>>> import numpy as np
>>> np.set_printoptions(precision=3, suppress=True, linewidth=140)
>>> tidy = lambda a: np.round(a, 3) + 0
>>> feats = np.array([[4, 1, 4, 3, 3], [8, 7, 6, 4, 1]])
>>> print(feats)
[[4 1 4 3 3]
 [8 7 6 4 1]]
>>> Y = np.array([[-9, -4], [-8, 7]])
>>> basis = np.kron(Y, feats)
>>> print(basis)
[[-36  -9 -36 -27 -27 -16  -4 -16 -12 -12]
 [-72 -63 -54 -36  -9 -32 -28 -24 -16  -4]
 [-32  -8 -32 -24 -24  28   7  28  21  21]
 [-64 -56 -48 -32  -8  56  49  42  28   7]]
>>> print(basis.shape)
(4, 10)
>>> print(tidy(np.linalg.norm(basis, 2)), tidy(np.linalg.norm(Y, 2) * np.linalg.norm(feats, 2)))
175.366 175.366
>>> print(tidy(np.linalg.norm(feats, 2)))
14.332
>>> print(feats[0] @ feats[1])
78
>>> print(tidy(np.linalg.norm(feats, "nuc")))
17.737
>>> print(tidy(np.linalg.norm(feats, axis=0)))
[8.944 7.071 7.211 5.    3.162]
>>> print(np.linalg.norm(feats, axis=1).argmax())
1
>>> print(tidy(np.linalg.norm(feats, 1)), tidy(np.linalg.norm(feats, np.inf)))
12.0 26.0
>>> Y = feats / np.sqrt((feats ** 2).mean(axis=1, keepdims=True))
>>> print(np.linalg.matrix_rank(Y) == np.linalg.matrix_rank(feats))
True
>>> print(tidy(Y[0]))
[1.252 0.313 1.252 0.939 0.939]
>>> mat = np.loadtxt("m.csv", delimiter=",")
>>> print(mat)
[[-1. -1. -1. -1.]
 [-1. -2. -2. -2.]
 [-1. -2. -3. -3.]
 [-1. -2. -3. -4.]]
>>> Y = np.linalg.inv(mat)
>>> print(np.allclose(Y, mat.T))
False
>>> print(tidy(np.linalg.det(mat) * np.linalg.det(Y)))
1.0
>>> print(mat @ Y)
[[1. 0. 0. 0.]
 [0. 1. 0. 0.]
 [0. 0. 1. 0.]
 [0. 0. 0. 1.]]
>>> E = np.loadtxt("arr.csv", delimiter=",")
>>> print(E)
[[ 0.  0. -3. -2. -3.]
 [ 0.  0.  2. -2.  1.]
 [ 3. -2.  0.  2. -1.]
 [ 2.  2. -2.  0.  1.]
 [ 3. -1.  1. -1.  0.]]
>>> # skew, so no eigenvalue has a real part
>>> print(tidy(np.linalg.svd(E, compute_uv=False)))
[5.015 5.015 3.442 3.442 0.   ]
>>> print(np.unravel_index(np.abs(E).argmax(), E.shape))
(np.int64(0), np.int64(2))
>>> print(E.sum(axis=0))
[ 8. -1. -2. -3. -2.]
>>> print(E.sum(axis=1))
[-8.  1.  2.  3.  2.]
>>> print(tidy(np.linalg.norm(E)))
8.602
